$ python3 -q
>>> import numpy as np
>>> np.set_printoptions(suppress=True, linewidth=200)
>>> K = np.load("dump.npy")
>>> print(K)
[[ 0.478 -0.397 -0.735  0.991  0.235 -0.565  0.77  -0.345]
 [ 0.254  0.883 -0.74   0.997 -0.979  0.345  0.188 -0.629]
 [-0.139 -0.999  0.879 -1.     1.    -0.887  0.438  0.885]
 [-0.08  -0.938  0.592 -0.988  0.99  -0.578  0.197  0.592]
 [ 0.446  0.808 -0.867  1.    -0.967  0.05   0.565 -0.696]
 [-0.119  0.551  0.06   0.    -0.686  0.354 -0.327 -0.1  ]
 [ 0.273  0.02  -0.523  0.943 -0.235 -0.235  0.462 -0.273]
 [ 0.291 -0.973  0.03  -0.617  0.995 -0.827  0.749  0.43 ]
 [ 0.    -0.664  0.235 -0.744  0.834 -0.327  0.159  0.273]
 [-0.565  0.998  0.273  0.159 -1.     0.966 -0.951 -0.523]
 [ 0.06   0.282 -0.207  0.617 -0.446  0.07   0.05  -0.159]
 [-0.31   0.808  0.31  -0.565 -0.894  0.641 -0.664 -0.08 ]
 [-0.235 -0.961  0.793 -0.999  0.996 -0.551 -0.04   0.726]
 [-0.119 -0.881  0.578 -0.984  0.974 -0.446  0.06   0.537]
 [-0.508  0.982  0.414 -0.565 -0.996  0.905 -0.901 -0.273]
 [ 0.06  -0.721  0.149 -0.617  0.867 -0.414  0.282  0.254]
 [-0.217 -0.972  0.797 -0.999  0.998 -0.611  0.03   0.744]
 [-0.08   0.273  0.08  -0.159 -0.345  0.188 -0.197 -0.02 ]
 [ 0.04  -0.814  0.254 -0.808  0.933 -0.478  0.291  0.345]
 [ 0.397  0.68  -0.804  0.999 -0.915 -0.02   0.53  -0.604]
 [ 0.02   0.774 -0.336  0.876 -0.915  0.397 -0.168 -0.363]
 [-0.327  0.934  0.188 -0.08  -0.979  0.77  -0.74  -0.254]
 [-0.363 -0.647  0.766 -0.997  0.894  0.01  -0.485  0.565]
 [-0.235 -0.345  0.537 -0.958  0.617  0.06  -0.345  0.345]
 [ 0.04  -0.327  0.02  -0.159  0.446 -0.178  0.139  0.08 ]
 [-0.414 -0.786  0.84  -0.999  0.958 -0.06  -0.523  0.664]
 [ 0.119  0.178 -0.291  0.744 -0.345 -0.03   0.178 -0.178]
 [-0.1    0.848 -0.168  0.706 -0.947  0.551 -0.405 -0.327]
 [ 0.178  0.438 -0.47   0.933 -0.686  0.04   0.226 -0.327]
 [ 0.753  0.438 -0.973  1.    -0.894 -0.585  0.932 -0.808]
 [ 0.02   0.774 -0.336  0.876 -0.915  0.397 -0.168 -0.363]
 [ 0.551 -0.701 -0.766  0.993  0.686 -0.726  0.859 -0.291]
 [ 0.551  0.319 -0.879  1.    -0.744 -0.388  0.782 -0.617]
 [-0.508  0.915  0.592 -0.922 -0.958  0.821 -0.867  0.   ]
 [-0.254  0.207  0.438 -0.876 -0.119  0.31  -0.47   0.178]
 [ 0.273 -0.363 -0.43   0.856  0.345 -0.388  0.523 -0.139]]
>>> cen = K - K.mean(axis=1)
Traceback (most recent call last):
  File "<python-input-4>", line 1, in <module>
    cen = K - K.mean(axis=1)
          ~~^~~~~~~~~~~~~~~~
ValueError: operands could not be broadcast together with shapes (36,8) (36,) 
>>> cen = K - K.mean(axis=0)
>>> Uu, sigma, Vt = np.linalg.svd(cen, full_matrices=False)
>>> print(np.abs(Uu[:, 0]).argmax())
2
>>> print(np.round(np.abs(Vt[-1]), 3))
[0.562 0.317 0.498 0.071 0.135 0.498 0.214 0.136]
>>> print(np.abs(Vt[0]).argmax())
4
>>> print(sigma.round(3))
[8.368 5.871 1.487 0.916 0.418 0.273 0.158 0.052]
>>> C2 = np.cov(K, rowvar=False)
>>> print(np.round(np.polyfit(K[:, 4], K[:, 3], 1), 3))
[-0.626 -0.048]
>>> print(np.argsort(-K.std(axis=0).round(6), kind="stable"))
[3 4 1 2 6 5 7 0]
>>> print(np.round(np.median(K, axis=0), 3))
[ 0.01   0.192  0.07  -0.12  -0.29  -0.025  0.1   -0.12 ]
>>> A2 = np.c_[K[:, :1] @ np.array([[0]]), np.array([1, -2, -2, 2, 2, -1, 1, -2, 0, 0, 2, -2, -2, -1, 0, -1, -1, -2, -1, 0, -2, 1, -1, 1, 1, -1, 0, -1, 0, -2, -2, -1, -1, 1, 1, 1])]
>>> print(A2)
[[ 0.  1.]
 [ 0. -2.]
 [ 0. -2.]
 [ 0.  2.]
 [ 0.  2.]
 [ 0. -1.]
 [ 0.  1.]
 [ 0. -2.]
 [ 0.  0.]
 [ 0.  0.]
 [ 0.  2.]
 [ 0. -2.]
 [ 0. -2.]
 [ 0. -1.]
 [ 0.  0.]
 [ 0. -1.]
 [ 0. -1.]
 [ 0. -2.]
 [ 0. -1.]
 [ 0.  0.]
 [ 0. -2.]
 [ 0.  1.]
 [ 0. -1.]
 [ 0.  1.]
 [ 0.  1.]
 [ 0. -1.]
 [ 0.  0.]
 [ 0. -1.]
 [ 0.  0.]
 [ 0. -2.]
 [ 0. -2.]
 [ 0. -1.]
 [ 0. -1.]
 [ 0.  1.]
 [ 0.  1.]
 [ 0.  1.]]
>>> print(np.round(np.linalg.norm(np.linalg.qr(K)[0].T @ A2, axis=0) ** 2 / ((A2 ** 2).sum(axis=0) + 1e-12), 3))
[0.    0.286]
>>> print(np.linalg.matrix_rank(A2))
1
>>> vec = np.array([1, 4, -6, -5, -5, 5, -8, -1])
>>> rhs = K @ vec
>>> try:
...     np.linalg.solve(K, rhs)
... except np.linalg.LinAlgError as e:
...     print(e)
... 
Last 2 dimensions of the array must be square
>>> print(np.round(np.linalg.pinv(K) @ K, 3) + 0)
[[1. 0. 0. 0. 0. 0. 0. 0.]
 [0. 1. 0. 0. 0. 0. 0. 0.]
 [0. 0. 1. 0. 0. 0. 0. 0.]
 [0. 0. 0. 1. 0. 0. 0. 0.]
 [0. 0. 0. 0. 1. 0. 0. 0.]
 [0. 0. 0. 0. 0. 1. 0. 0.]
 [0. 0. 0. 0. 0. 0. 1. 0.]
 [0. 0. 0. 0. 0. 0. 0. 1.]]
>>> print(np.round(np.linalg.lstsq(K, rhs)[0], 3))
[ 1.  4. -6. -5. -5.  5. -8. -1.]
>>> print(np.round(np.linalg.solve(K.T @ K, K.T @ rhs), 3))
[ 1.  4. -6. -5. -5.  5. -8. -1.]
>>> rng = np.random.default_rng(94)
>>> rhs = rhs + 0.1 * rng.normal(size=36)
>>> print(rhs.round(3))
[-11.369   9.037 -18.299 -12.434   5.167   9.628  -4.595 -16.245  -7.749  18.843   1.498  16.991 -12.107 -10.332  20.781  -9.598 -12.933   5.559 -10.533   3.702   9.201  17.612  -3.703  -0.41
  -4.917  -5.341  -0.87   11.852   2.297  -1.818   9.058 -16.148  -1.722  20.163   8.054 -10.636]
>>> beta, *_ = np.linalg.lstsq(K, rhs)
>>> print(beta.round(3))
[ 0.622  4.283 -6.569 -5.085 -4.892  4.682 -8.195 -0.72 ]
>>> A2 = np.array([[3, 1], [3, 1], [0, 3], [3, 3], [1, 0], [3, 0], [0, 2], [0, 0]])
>>> print(np.linalg.matrix_rank(np.vstack([K, A2.T])))
8
>>> A2 @ K
Traceback (most recent call last):
  File "<python-input-32>", line 1, in <module>
    A2 @ K
    ~~~^~~
ValueError: matmul: Input operand 1 has a mismatch in its core dimension 0, with gufunc signature (n?,k),(k,m?)->(n?,m?) (size 36 is different from 2)
>>> E = np.array([[1, 0, 0, 0, 0],
...     [1, 1, 0, 0, 0],
...     [4, 2, 1, 0, 0],
...     [2, 5, 5, 1, 0],
...     [2, 1, 3, 2, 1]])
>>> Uu, sigma, Vt = np.linalg.svd(E)
>>> print(sigma.round(3))
[9.039 3.268 2.338 0.395 0.037]
>>> print(np.argmax(sigma[:-1] / (sigma[1:] + 1e-6)) + 1)
4
>>> A2 = Uu[:, :4] @ np.diag(sigma[:4]) @ Vt[:4]
>>> print(np.linalg.matrix_rank(A2))
4
>>> print(round(float(np.abs(E - A2).max()), 3))
0.028
>>> print(round(np.linalg.norm(E - A2, 2), 3), round(sigma[4], 3))
0.037 0.037
>>> vec = np.array([-1, -1, 1, 0, -2])
>>> rhs = E @ vec
>>> print(rhs)
[-1 -2 -5 -2 -2]
>>> print(np.round(np.linalg.solve(E, rhs), 3))
[-1. -1.  1.  0. -2.]
>>> print(np.round(np.linalg.solve(E, E[:, 1]), 3))
[ 0.  1.  0.  0. -0.]
>>> A2 = E ** -1
Traceback (most recent call last):
  File "<python-input-46>", line 1, in <module>
    A2 = E ** -1
         ~~^^~~~
ValueError: Integers to negative integer powers are not allowed.
>>> A2 = np.linalg.inv(E)
>>> print(np.round(np.linalg.slogdet(E)[0], 3))
1.0
>>> print(np.round(np.linalg.det(E) * np.linalg.det(A2), 3))
1.0
>>> print(A2.round(3) + 0)
[[  1.   0.   0.   0.   0.]
 [ -1.   1.   0.   0.   0.]
 [ -2.  -2.   1.   0.   0.]
 [ 13.   5.  -5.   1.   0.]
 [-21.  -5.   7.  -2.   1.]]
>>> print(np.round(np.linalg.det(E) * A2, 3) + 0)
[[  1.   0.   0.   0.   0.]
 [ -1.   1.   0.   0.   0.]
 [ -2.  -2.   1.   0.   0.]
 [ 13.   5.  -5.   1.   0.]
 [-21.  -5.   7.  -2.   1.]]
>>> J = np.loadtxt("a.csv", delimiter=",")
>>> print(J)
[[  3.   0.  -5.  -1.]
 [ -1.   2.  -5.  -1.]
 [ -1.   1.   5.   1.]
 [  3.   0.  -5.  -1.]
 [  0.  -2. -15.  -3.]]
>>> # null space of dimension 1
>>> Uu, sigma, Vt = np.linalg.svd(J)
>>> vecs = Vt[:(sigma > 1e-8).sum()]
>>> vec = J[1] + 2 * J[0] + rng.integers(2) * np.eye(4)[3]
>>> print(vec)
[  5.   2. -15.  -2.]
>>> print(np.round(vecs.T @ vecs, 3) + 0)
[[1.    0.    0.    0.   ]
 [0.    1.    0.    0.   ]
 [0.    0.    0.962 0.192]
 [0.    0.    0.192 0.038]]
>>> print(round(float(np.linalg.norm(vec - vecs.T @ vecs @ vec)), 3))
0.981
>>> print(np.allclose(vecs.T @ vecs @ vec, vec))
False
>>> print(np.round(np.diag(vecs.T @ vecs), 3))
[1.    1.    0.962 0.038]
>>> X = np.array([[-1, 3, 2, 2, -2, -1, -2, 2, 2, 0, -3, 0],
...     [-2, 6, 4, 4, -4, -2, -4, 4, 4, 0, -6, 0],
...     [-2, 6, 4, 4, -4, -2, -4, 4, 4, 0, -6, 0],
...     [0, 0, 0, 0, 0, 0, 0, 0, 0, 0, 0, 0]])
>>> # columns 2 and 3 are equal
>>> print(np.round(X @ np.linalg.pinv(X) @ X, 3))
[[-1.  3.  2.  2. -2. -1. -2.  2.  2.  0. -3.  0.]
 [-2.  6.  4.  4. -4. -2. -4.  4.  4.  0. -6.  0.]
 [-2.  6.  4.  4. -4. -2. -4.  4.  4.  0. -6.  0.]
 [ 0.  0.  0.  0.  0.  0.  0.  0.  0.  0.  0.  0.]]
>>> print(np.unique(X.round(6), axis=0).shape)
(3, 12)
>>> print(np.abs(np.diag(np.linalg.qr(X)[1])) > 1e-9)
[ True False False False]
>>> print(np.allclose(X[:-1].T @ np.linalg.lstsq(X[:-1].T, X[-1])[0], X[-1]))
True
>>> try:
...     np.linalg.inv(X)
... except np.linalg.LinAlgError as e:
...     print(e)
... 
Last 2 dimensions of the array must be square
>>> rk = np.linalg.matrix_rank(X)
>>> print(rk)
1
>>> N = np.linalg.svd(X)[2][rk:].T
>>> print([int(np.linalg.matrix_rank(X[:, :j + 1])) for j in range(12)])
[1, 1, 1, 1, 1, 1, 1, 1, 1, 1, 1, 1]
>>> C2 = X.T @ X
>>> print(np.allclose(C2, C2.T))
True
>>> print(np.round(np.linalg.eigvalsh(C2)[::-1], 3) + 0)
[396.   0.   0.   0.   0.   0.   0.   0.   0.   0.   0.   0.]
>>> print(np.trace(C2), (X ** 2).sum())
396 396
>>> print(np.round(np.linalg.svd(X, compute_uv=False) ** 2, 3) + 0)
[396.   0.   0.   0.]
>>> f = np.array([-2, 1, 1])
>>> print(np.cross(X[3, :3], X[2, :3]))
[0 0 0]
>>> print(np.convolve(X[3], f))
[0 0 0 0 0 0 0 0 0 0 0 0 0 0]
>>> print(np.polyval(f, X[3]))
[1 1 1 1 1 1 1 1 1 1 1 1]
>>> print(np.array([np.convolve(row, f, "same") for row in X]))
[[ -7  -2   1   8   2   1  -7  -4   4   8  -3  -3]
 [-14  -4   2  16   4   2 -14  -8   8  16  -6  -6]
 [-14  -4   2  16   4   2 -14  -8   8  16  -6  -6]
 [  0   0   0   0   0   0   0   0   0   0   0   0]]
>>> Uu, sigma, Vt = np.linalg.svd(X)
>>> vecs = Vt[:(sigma > 1e-8).sum()]
>>> vec = X[3] + 2 * X[1] + rng.integers(2) * np.eye(12)[2]
>>> print(vec)
[ -4.  12.   9.   8.  -8.  -4.  -8.   8.   8.   0. -12.   0.]
>>> print(np.linalg.matrix_rank(np.vstack([X, vec])))
2
>>> f = np.array([8, -2, -8, -5, 9, -1, 2, -6, -7])
>>> m1 = f[np.abs(np.subtract.outer(np.arange(9), np.arange(9)))]
>>> print(m1)
[[ 8 -2 -8 -5  9 -1  2 -6 -7]
 [-2  8 -2 -8 -5  9 -1  2 -6]
 [-8 -2  8 -2 -8 -5  9 -1  2]
 [-5 -8 -2  8 -2 -8 -5  9 -1]
 [ 9 -5 -8 -2  8 -2 -8 -5  9]
 [-1  9 -5 -8 -2  8 -2 -8 -5]
 [ 2 -1  9 -5 -8 -2  8 -2 -8]
 [-6  2 -1  9 -5 -8 -2  8 -2]
 [-7 -6  2 -1  9 -5 -8 -2  8]]
>>> print([round(float(x), 3) for x in np.linalg.svd(J, compute_uv=False)[:3]])
[18.517, 4.137, 2.645]
>>> print(np.argsort(-np.linalg.norm(J, axis=0).round(6), kind="stable")[:3])
[2 0 3]
>>> A2 = m1 + rng.integers(-2, 3, (9, 2)) @ rng.integers(-2, 3, (2, 9))
>>> print(A2)
[[  6  -3 -10  -6  11  -1   4  -8  -9]
 [ -4   9  -1 -10  -7  10  -1   0  -5]
 [ -8   2  14  -4 -16  -3   5  -1   8]
 [  1  -7   1  12  -4  -9  -9  15   2]
 [  7  -8 -13  -2  14  -3  -4  -7   4]
 [ -1   7  -8  -7   2   7   0  -8  -8]
 [  2  -1   9  -5  -8  -2   8  -2  -8]
 [  0   3   2  13  -7  -9  -6  14   1]
 [-11  -6   1  -4   9  -4  -6  -6   7]]
>>> print(np.round(np.linalg.svd(A2 - m1, compute_uv=False), 3) + 0)
[22.248 13.965  0.     0.     0.     0.     0.     0.     0.   ]
>>> vec = np.array([-4, 4, 2, 5, 1, -5, -1, 3, 1])
>>> h1 = np.maximum(A2 @ vec, 0)
>>> print(np.tanh(A2 @ vec))
[-1. -1.  1.  1. -1. -1. -1.  1.  1.]
>>> vec = np.array([-6, -4, -5, -8, -5, 0, 5, 4, -2])
>>> h1 = np.maximum(m1 @ vec, 0)
>>> print(np.round(np.tanh(m1 @ vec), 3))
[-1.  1.  1.  1. -1.  1.  1.  1. -1.]
>>> print(m1.T @ h1)
[-1174   568  1100 -1285 -2138   103  1234     8 -1186]
>>> print(np.flatnonzero(h1 > 1e-9))
[1 2 3 5 6 7]
>>> print(m1 * (h1 > 1e-9)[:, None])
[[ 0  0  0  0  0  0  0  0  0]
 [-2  8 -2 -8 -5  9 -1  2 -6]
 [-8 -2  8 -2 -8 -5  9 -1  2]
 [-5 -8 -2  8 -2 -8 -5  9 -1]
 [ 0  0  0  0  0  0  0  0  0]
 [-1  9 -5 -8 -2  8 -2 -8 -5]
 [ 2 -1  9 -5 -8 -2  8 -2 -8]
 [-6  2 -1  9 -5 -8 -2  8 -2]
 [ 0  0  0  0  0  0  0  0  0]]
>>> evals, vecs = np.linalg.eigh(m1)
>>> print(np.round(vecs.T @ m1 @ vecs, 3) + 0)
[[-10.729   0.      0.      0.      0.      0.      0.      0.      0.   ]
 [  0.     -7.594   0.      0.      0.      0.      0.      0.      0.   ]
 [  0.      0.     -7.261   0.      0.      0.      0.      0.      0.   ]
 [  0.      0.      0.     -4.938   0.      0.      0.      0.      0.   ]
 [  0.      0.      0.      0.      3.367   0.      0.      0.      0.   ]
 [  0.      0.      0.      0.      0.     16.512   0.      0.      0.   ]
 [  0.      0.      0.      0.      0.      0.     19.008   0.      0.   ]
 [  0.      0.      0.      0.      0.      0.      0.     31.615   0.   ]
 [  0.      0.      0.      0.      0.      0.      0.      0.     32.02 ]]
>>> print(evals.round(3))
[-10.729  -7.594  -7.261  -4.938   3.367  16.512  19.008  31.615  32.02 ]
>>> print((evals > 1e-8).sum(), (evals < -1e-8).sum())
5 4
>>> print(np.round(np.linalg.svd(m1, compute_uv=False), 3))
[32.02  31.615 19.008 16.512 10.729  7.594  7.261  4.938  3.367]
>>> print(np.unique(evals.round(6) + 0, return_counts=True)[1])
[1 1 1 1 1 1 1 1 1]
>>> print(np.round(np.linalg.eigvalsh(m1 @ m1), 3))
[  11.335   24.384   52.726   57.671  115.109  272.641  361.32   999.511 1025.303]
